$ python3 -q
>>> import numpy as np
>>> import numpy.linalg as la
>>> np.set_printoptions(suppress=True, linewidth=140)
>>> E = np.array([[3, 0, 0], [0, 0, 5], [0, 5, 0]])
>>> E
array([[3, 0, 0],
       [0, 0, 5],
       [0, 5, 0]])
>>> x0 = np.array([1, 0, 3])
>>> rhs = E @ x0
>>> rhs
array([ 3, 15,  0])
>>> np.round(la.solve(E.T, E[1]), 2)
array([0., 1., 0.])
>>> w, V = la.eigh(E)
>>> w
array([-5.,  3.,  5.])
>>> (w > 1e-8).sum(), (w < -1e-8).sum()
(np.int64(2), np.int64(1))
>>> np.abs(V[:, -1]).round(6).argmax()
np.int64(1)
>>> np.round(np.abs(V[:, -1]), 2)
array([0.  , 0.71, 0.71])
>>> np.round(la.eigvalsh(E + 4 * np.eye(3)), 2)
array([-1.,  7.,  9.])
>>> np.round(V.T @ V, 2) + 0
array([[1., 0., 0.],
       [0., 1., 0.],
       [0., 0., 1.]])
>>> np.unique(w.round(6) + 0, return_counts=True)[1]
array([1, 1, 1])
>>> np.round(la.eigvalsh(E @ E), 2)
array([ 9., 25., 25.])
>>> w.sum(), np.trace(E)
(np.float64(3.0), np.int64(3))
>>> np.round(V.T @ E @ V, 2) + 0
array([[-5.,  0.,  0.],
       [ 0.,  3.,  0.],
       [ 0.,  0.,  5.]])
>>> round(float(la.det(E.T)), 2)
-75.0
>>> np.round(la.eigvals(E), 2)
array([ 5., -5.,  3.])
>>> np.round(la.det(2 * E), 2), round(float(la.det(E)), 2)
(np.float64(-600.0), -75.0)
>>> f = np.array([-3, 2, -2])
>>> np.correlate(E[1], E[0], "full")
array([ 0,  0,  0,  0, 15])
>>> np.polyval(f, E[1])
array([ -2,  -2, -67])
>>> np.cross(E[1, :3], E[0, :3])
array([ 0, 15,  0])
>>> proj = np.triu(np.array([[0, -1, 3], [0, -3, 1], [0, -1, -1]]), 1) + np.eye(3)
>>> B = proj @ E @ la.inv(proj)
>>> proj @ E - E @ proj
array([[  0.,  18., -14.],
       [  0.,   5.,   0.],
       [  0.,   0.,  -5.]])
>>> np.poly(B)
array([  1.,  -3., -25.,  75.])
>>> arr = np.array([[-2, 2, 1], [1, 0, -3], [1, 1, -2], [1, 2, -3]])
>>> arr[0] = arr[2]
>>> arr
array([[ 1,  1, -2],
       [ 1,  0, -3],
       [ 1,  1, -2],
       [ 1,  2, -3]])
>>> B = np.c_[arr[:, :1] @ np.array([[-1]]), np.array([3, 0, -3, -5])]
>>> B
array([[-1,  3],
       [-1,  0],
       [-1, -3],
       [-1, -5]])
>>> la.matrix_rank(B)
np.int64(2)
>>> np.round(la.lstsq(arr, B[:, 0])[0], 2) + 0
array([-1.,  0.,  0.])
>>> la.matrix_rank(np.c_[arr, B])
np.int64(4)
>>> np.round(la.norm(la.qr(arr)[0].T @ B, axis=0) ** 2 / ((B ** 2).sum(axis=0) + 1e-12), 2)
array([1.  , 0.58])
>>> x0 = np.array([0, 4, 8])
>>> rhs = arr @ x0
>>> rhs
array([-12, -24, -12, -16])
>>> np.round(la.solve(arr.T @ arr, arr.T @ rhs), 2) + 0
array([0., 4., 8.])
>>> np.round(la.lstsq(arr, rhs)[0], 2) + 0
array([0., 4., 8.])
>>> rng = np.random.default_rng(5687)
>>> rhs = rhs + 0.3 * rng.normal(size=4)
>>> rhs.round(2)
array([-11.92, -24.48, -11.92, -16.89])
>>> b, *_ = la.lstsq(arr, rhs)
>>> b.round()
array([2., 4., 9.])
>>> round(la.norm(rhs - arr @ b), 2)
np.float64(0.0)
>>> np.round(arr.T @ (rhs - arr @ b), 2) + 0
array([0., 0., 0.])
>>> b.round(2)
array([1.82, 3.79, 8.76])
>>> C2 = arr.T @ arr
>>> np.diag(C2)
array([ 4,  6, 26])
>>> C2
array([[  4,   4, -10],
       [  4,   6, -10],
       [-10, -10,  26]])
>>> (arr @ arr.T).shape
(4, 4)
>>> np.round(la.svd(arr, compute_uv=False) ** 2, 2)
array([34.01,  1.87,  0.13])
>>> np.allclose(C2, C2.T)
True
>>> la.matrix_rank(C2)
np.int64(3)
>>> np.round(la.eigvalsh(C2)[::-1], 2)
array([34.01,  1.87,  0.13])
>>> w, V = la.eig(C2)
>>> np.round(np.sort(la.eigvals(la.inv(C2))), 2)
array([0.03, 0.54, 7.93])
>>> np.round(np.sort(la.eigvals(C2 @ C2)), 2)
array([   0.02,    3.48, 1156.5 ])
>>> data = np.loadtxt("data.csv", delimiter=",")
>>> data.round(2) + 0
array([[ 0.81,  1.9 , -0.8 ],
       [-1.29,  0.  ,  1.3 ],
       [ 1.41,  1.1 , -1.4 ],
       [ 0.68,  0.3 , -0.7 ],
       [-0.11,  0.4 ,  0.1 ],
       [ 0.41,  1.1 , -0.4 ],
       [-0.8 ,  0.6 ,  0.8 ],
       [ 0.4 , -0.2 , -0.4 ],
       [-0.11, -0.5 ,  0.1 ],
       [-0.08, -1.2 ,  0.1 ],
       [ 0.87,  1.7 , -0.9 ],
       [-0.52,  0.7 ,  0.5 ],
       [ 0.  ,  0.  ,  0.  ],
       [-0.2 , -2.1 ,  0.2 ],
       [-1.37,  1.  ,  1.4 ]])
>>> Xc = data - data.mean(axis=0)
>>> U, s, Vt = la.svd(Xc, full_matrices=False)
>>> np.round(s ** 2 / (s ** 2).sum(), 2) + 0
array([0.65, 0.35, 0.  ])
>>> np.round(Vt[0] * np.sign(Vt[0, np.abs(Vt[0]).argmax()]), 2)
array([ 0.55,  0.63, -0.55])
>>> np.searchsorted(np.cumsum(s ** 2) / (s ** 2).sum(), 0.9) + 1
np.int64(2)
>>> np.abs(U[:, 0]).argmax()
np.int64(2)
>>> np.abs(Vt[0]).argmax()
np.int64(1)
>>> x0 = np.array([0, 0, -1])
>>> rhs = data @ x0
>>> np.round(la.pinv(data) @ data, 2) + 0
array([[1., 0., 0.],
       [0., 1., 0.],
       [0., 0., 1.]])
>>> np.round(la.lstsq(data, rhs)[0], 2) + 0
array([ 0.,  0., -1.])
>>> rhs = rhs + 0.05 * rng.normal(size=15)
>>> rhs.round(2) + 0
array([ 0.84, -1.32,  1.43,  0.67, -0.15,  0.44, -0.78,  0.27, -0.09, -0.09,  0.86, -0.52,  0.  , -0.27, -1.32])
>>> b, *_ = la.lstsq(data, rhs)
>>> b.round(2)
array([1.6 , 0.02, 0.61])
>>> round(la.norm(rhs - data @ b), 2)
np.float64(0.15)
>>> b.round()
array([2., 0., 1.])
>>> proj = data @ la.solve(data.T @ data, data.T)
>>> np.allclose(proj @ proj, proj)
True
>>> np.round(la.eigvalsh(proj), 2) + 0
array([0., 0., 0., 0., 0., 0., 0., 0., 0., 0., 0., 0., 1., 1., 1.])
>>> np.round(proj @ data[:, 2], 2) + 0
array([-0.8,  1.3, -1.4, -0.7,  0.1, -0.4,  0.8, -0.4,  0.1,  0.1, -0.9,  0.5,  0. ,  0.2,  1.4])
>>> np.round(np.abs(la.svd(data)[2][-1]), 2) + 0
array([0.71, 0.  , 0.71])
>>> la.matrix_rank(data, rtol=0.1)
np.int64(2)
>>> [round(float(x), 2) for x in la.svd(data, compute_uv=False)[:3]]
[4.72, 3.53, 0.04]
>>> round(la.norm(data, 2) / la.norm(data), 2)
np.float64(0.8)
>>> la.cond(data) > 100
np.True_
>>> X = np.load("run10.npy")
>>> X
array([[0, 2, 0],
       [0, 0, 2],
       [0, 0, 0]])
>>> w, V = la.eigh(E)
>>> x0 = np.array([0, 1, 1])
>>> x0 @ E @ x0
np.int64(10)
>>> (np.sign(V[:, -1].round(6)) == np.sign(V[0, -1].round(6))).astype(int)
array([1, 0, 0])
>>> np.abs(E).sum(axis=1).max(), np.abs(w).max()
(np.int64(5), np.float64(5.0))
>>> np.round(V * np.maximum(w, 0) @ V.T, 2)
array([[3. , 0. , 0. ],
       [0. , 2.5, 2.5],
       [0. , 2.5, 2.5]])
>>> x0 @ E @ x0 / (x0 @ x0), w[0], w[-1]
(np.float64(5.0), np.float64(-5.0), np.float64(5.0))
>>> np.round(la.eigvalsh(E[1:, 1:]), 2)
array([-5.,  5.])
>>> K = np.loadtxt("case8.csv", delimiter=",")
>>> K
array([[-2., -5.,  0.,  0.,  0.,  0.],
       [-8.,  0.,  0.,  0.,  0.,  0.],
       [ 1., -3.,  0.,  0.,  0.,  0.],
       [ 0.,  0., -2., -5.,  0.,  0.],
       [ 0.,  0., -8.,  0.,  0.,  0.],
       [ 0.,  0.,  1., -3.,  0.,  0.],
       [ 0.,  0.,  0.,  0., -2., -5.],
       [ 0.,  0.,  0.,  0., -8.,  0.],
       [ 0.,  0.,  0.,  0.,  1., -3.]])
>>> proj = K @ la.solve(K.T @ K, K.T)
>>> np.round(proj @ K[:, 3], 2) + 0
array([ 0.,  0.,  0., -5.,  0., -3.,  0.,  0.,  0.])
>>> la.matrix_rank(np.eye(9) - proj)
np.int64(3)
>>> np.allclose(proj @ proj, proj)
True
>>> np.round(np.diag(proj), 2)
array([0.75, 0.95, 0.3 , 0.75, 0.95, 0.3 , 0.75, 0.95, 0.3 ])
>>> np.trace(proj)
np.float64(6.0)
>>> Q, _ = la.qr(np.array([[0.2, -1.7, -0.1, 0.7],
...     [-0.8, -1.7, -0.6, 1.2],
...     [-0.5, -0.4, 0.3, 0.8],
...     [-0.5, 0.5, -1.1, 1.0]]))
>>> V, _ = la.qr(np.array([[3.5, 0.7, -2.2, -1.2],
...     [-0.6, -1.9, 0.1, -0.5],
...     [-0.1, -0.7, 0.1, -0.8],
...     [0.9, 1.3, 1.2, -0.7]]))
>>> s = 5 * 0.9 ** np.arange(4)
>>> W0 = Q[:, :4] * s @ V[:4]
>>> W0.round(2)
array([[-0.11,  3.51, -0.36, -2.45],
       [-3.39, -0.28,  2.89, -1.07],
       [-2.81,  1.21, -0.86,  2.65],
       [-2.19, -2.21, -2.42, -1.68]])
>>> B = la.inv(W0)
>>> round(float(la.det(W0) * la.det(B)), 2)
1.0
>>> Q, Rm = la.qr(W0)
>>> Rm.round(2)
array([[ 4.92,  0.41, -0.42,  0.03],
       [ 0.  ,  4.31,  0.56, -0.32],
       [ 0.  ,  0.  ,  3.81, -0.06],
       [ 0.  ,  0.  ,  0.  , -4.11]])
>>> Q.shape, Rm.shape
((4, 4), (4, 4))
>>> np.round(Q @ Rm, 2)
array([[-0.11,  3.51, -0.36, -2.45],
       [-3.39, -0.28,  2.89, -1.07],
       [-2.81,  1.21, -0.86,  2.65],
       [-2.19, -2.21, -2.42, -1.68]])
>>> B = np.array([[2, 0, 2, -1], [0, 1, 1, -2], [2, 0, 1, 1], [-1, 1, -1, 1]])
>>> m1 = np.triu(B, 1)
>>> m1
array([[ 0,  0,  2, -1],
       [ 0,  0,  1, -2],
       [ 0,  0,  0,  1],
       [ 0,  0,  0,  0]])
>>> z = rng.permutation(4)
>>> z
array([2, 3, 1, 0])
>>> B = m1[z][:, z]
>>> np.round(la.det(B), 2), round(la.det(m1[z]), 2)
(np.float64(0.0), np.float64(0.0))
>>> np.trace(B)
np.int64(0)
>>> np.round(np.sort(np.abs(la.eigvals(B))), 2)
array([0., 0., 0., 0.])
>>> np.allclose(B, m1)
False
